$ ipython --no-banner

In [1]: import numpy as np

In [2]: import numpy.linalg as la

In [3]: np.set_printoptions(suppress=True, linewidth=160)

In [4]: tidy = lambda a: np.round(a, 2) + 0

In [5]: K = np.loadtxt("data.csv", delimiter=",")

In [6]: K
Out[6]: 
array([[4., 8.],
       [8., 4.]])

In [7]: w, evecs = la.eigh(K)

In [8]: x0 = np.array([4, 5])

In [9]: np.abs(K).sum(axis=1).max(), np.abs(w).max()
Out[9]: (np.float64(12.0), np.float64(12.0))

In [10]: tidy(la.eigvalsh(K[1:, 1:]))
Out[10]: array([4.])

In [11]: tidy(x0 @ K @ x0 / (x0 @ x0)), w[0], w[-1]
Out[11]: (np.float64(11.8), np.float64(-4.0), np.float64(12.0))

In [12]: print((np.sign(evecs[:, -1].round(6)) == np.sign(evecs[0, -1].round(6))).astype(int))
[1 1]

In [13]: tidy(evecs * np.abs(w) @ evecs.T)
Out[13]: 
array([[8., 4.],
       [4., 8.]])

In [14]: w, evecs = la.eigh(K)

In [15]: tidy(evecs.T @ K @ evecs)
Out[15]: 
array([[-4.,  0.],
       [ 0., 12.]])

In [16]: tidy(la.svd(K, compute_uv=False))
Out[16]: array([12.,  4.])

In [17]: tidy(evecs.T @ evecs)
Out[17]: 
array([[1., 0.],
       [0., 1.]])

In [18]: tidy(la.eigvalsh(K @ K))
Out[18]: array([ 16., 144.])

In [19]: tidy(la.norm(K, 1)), tidy(la.norm(K, np.inf))
Out[19]: (np.float64(12.0), np.float64(12.0))

In [20]: la.norm(K, axis=1).argmax()
Out[20]: np.int64(0)

In [21]: blk = np.stack([K, 3 * K, K[::-1]])

In [22]: np.einsum("bij,cij->bc", blk, blk)
Out[22]: 
array([[ 160.,  480.,  128.],
       [ 480., 1440.,  384.],
       [ 128.,  384.,  160.]])

In [23]: print((blk @ K.T).shape)
(3, 2, 2)
